In [1]: import numpy as np

In [2]: from numpy import linalg as LA

In [3]: np.set_printoptions(precision=2, suppress=True, linewidth=120)

In [4]: def rd(a):
   ...:     return np.round(a, 2) + 0
   ...: 

In [5]: F = np.load("out17.npy")

In [6]: F
Out[6]: 
array([[ 0.18, -0.23,  0.15, -0.24, -0.58,  0.17],
       [-0.27,  0.39, -0.13,  1.89,  2.83,  0.09],
       [ 0.26, -0.46, -0.03,  0.11,  0.26, -0.3 ],
       [ 0.15,  0.  ,  0.65, -0.17,  0.94,  0.28],
       [-0.21, -0.3 ,  0.3 , -0.46,  0.23,  0.26],
       [ 0.38, -0.42,  0.75, -1.4 , -3.83, -0.16],
       [-0.03,  0.43, -0.41, -1.72, -3.57,  0.17],
       [ 0.2 , -0.36,  0.3 , -1.19, -2.13,  0.16],
       [ 0.12,  0.31,  0.24,  1.15,  1.49,  0.44],
       [-0.14,  0.2 ,  0.55,  0.7 ,  0.73,  0.28],
       [-0.39,  0.29,  0.54,  0.06,  0.3 ,  0.6 ],
       [-0.77,  0.09,  0.31,  2.89,  6.1 ,  0.46],
       [-0.1 , -0.13, -0.71,  0.58,  1.27, -0.24],
       [ 0.4 ,  0.05, -0.32,  0.15,  1.79,  0.68],
       [-0.65,  0.29,  0.52,  0.25, -0.28,  0.02],
       [ 0.06, -0.26,  0.04,  0.17, -0.49, -0.27],
       [ 0.09,  0.52,  0.22,  2.01,  4.32, -0.16],
       [-0.46,  0.33,  0.25,  0.23,  0.37,  0.45],
       [-0.14, -0.21, -0.1 ,  0.01, -0.56, -0.02],
       [ 0.54,  0.26, -0.11,  1.01,  2.18,  0.14],
       [-0.13, -0.17,  0.22, -0.57, -1.81,  0.2 ],
       [ 0.18, -0.21, -0.43, -0.14, -0.86,  0.06],
       [ 0.35,  0.04, -0.23,  0.07,  0.41,  0.2 ],
       [ 0.27, -0.5 ,  0.14,  0.3 ,  0.59,  0.11],
       [ 0.74, -0.34,  0.42,  1.  ,  1.56,  0.52],
       [-0.37,  0.31, -0.12, -0.32, -0.42, -0.23],
       [ 0.76, -0.53,  0.18, -0.96, -1.16, -0.17],
       [ 0.04, -0.39,  0.55,  0.52,  0.8 ,  0.51],
       [-0.02, -0.22, -0.05,  1.86,  2.89, -0.5 ],
       [-0.19, -0.57,  0.01,  0.37, -0.14,  0.04],
       [-0.19,  0.39,  0.06,  0.84,  2.23,  0.07],
       [-0.03,  0.11, -0.22, -1.76, -4.51, -0.09],
       [ 0.52, -0.1 , -0.61, -1.7 , -3.03,  0.1 ]])

In [7]: D = LA.norm(F[:, None] - F[None], axis=-1)

In [8]: np.unravel_index(D.round(6).argmax(), D.shape)
Out[8]: (np.int64(11), np.int64(31))

In [9]: (D + 1e9 * np.eye(33)).round(6).argmin(axis=1)
Out[9]: 
array([18, 28, 23, 27, 10, 31, 32, 20, 24, 27, 17, 16, 22, 19, 17, 18,  1, 10, 15, 30,  7, 18, 23,  2,  8, 18,  0,  9,
        1, 15, 19,  6,  6])

In [10]: np.flatnonzero(D[14] < D.mean() / 2)
Out[10]: array([ 0,  2,  4,  9, 10, 14, 15, 17, 18, 22, 25, 29])

In [11]: rd(D[:5, :5])
Out[11]: 
array([[0.  , 4.1 , 1.07, 1.62, 0.94],
       [4.1 , 0.  , 3.31, 2.96, 3.6 ],
       [1.07, 3.31, 0.  , 1.25, 1.  ],
       [1.62, 2.96, 1.25, 0.  , 0.96],
       [0.94, 3.6 , 1.  , 0.96, 0.  ]])

In [12]: Xc = (F - F.mean(axis=0)) / F.std(axis=0)

In [13]: np.argwhere(np.abs(Xc) > 2)
Out[13]: 
array([[11,  0],
       [11,  3],
       [11,  4],
       [12,  2],
       [13,  5],
       [26,  0],
       [28,  5],
       [31,  4]])

In [14]: c = LA.lstsq(np.delete(Xc, 4, axis=1), Xc[:, 4])[0]

In [15]: np.abs(c).argmax()
Out[15]: np.int64(3)

In [16]: labels = F[:, 0] > np.median(F[:, 0])

In [17]: u = F[labels].mean(axis=0) - F[~labels].mean(axis=0)

In [18]: rd((((F - F.mean(axis=0)) @ u > 0) == labels).mean())
Out[18]: np.float64(0.61)

In [19]: ((F - F.mean(axis=0)) @ u > 0).astype(int)
Out[19]: array([1, 0, 1, 0, 1, 1, 1, 1, 0, 0, 0, 0, 0, 0, 0, 1, 0, 0, 1, 0, 1, 1, 1, 1, 0, 1, 1, 0, 0, 1, 0, 1, 1])

In [20]: np.argsort(-np.abs(u).round(6), kind="stable")
Out[20]: array([0, 3, 4, 1, 5, 2])

In [21]: labels.astype(int)
Out[21]: array([1, 0, 1, 1, 0, 1, 0, 1, 1, 0, 0, 0, 0, 1, 0, 1, 1, 0, 0, 1, 0, 1, 1, 1, 1, 0, 1, 0, 0, 0, 0, 0, 1])

In [22]: rd(u)
Out[22]: array([ 0.56, -0.19, -0.01, -0.31, -0.29, -0.01])
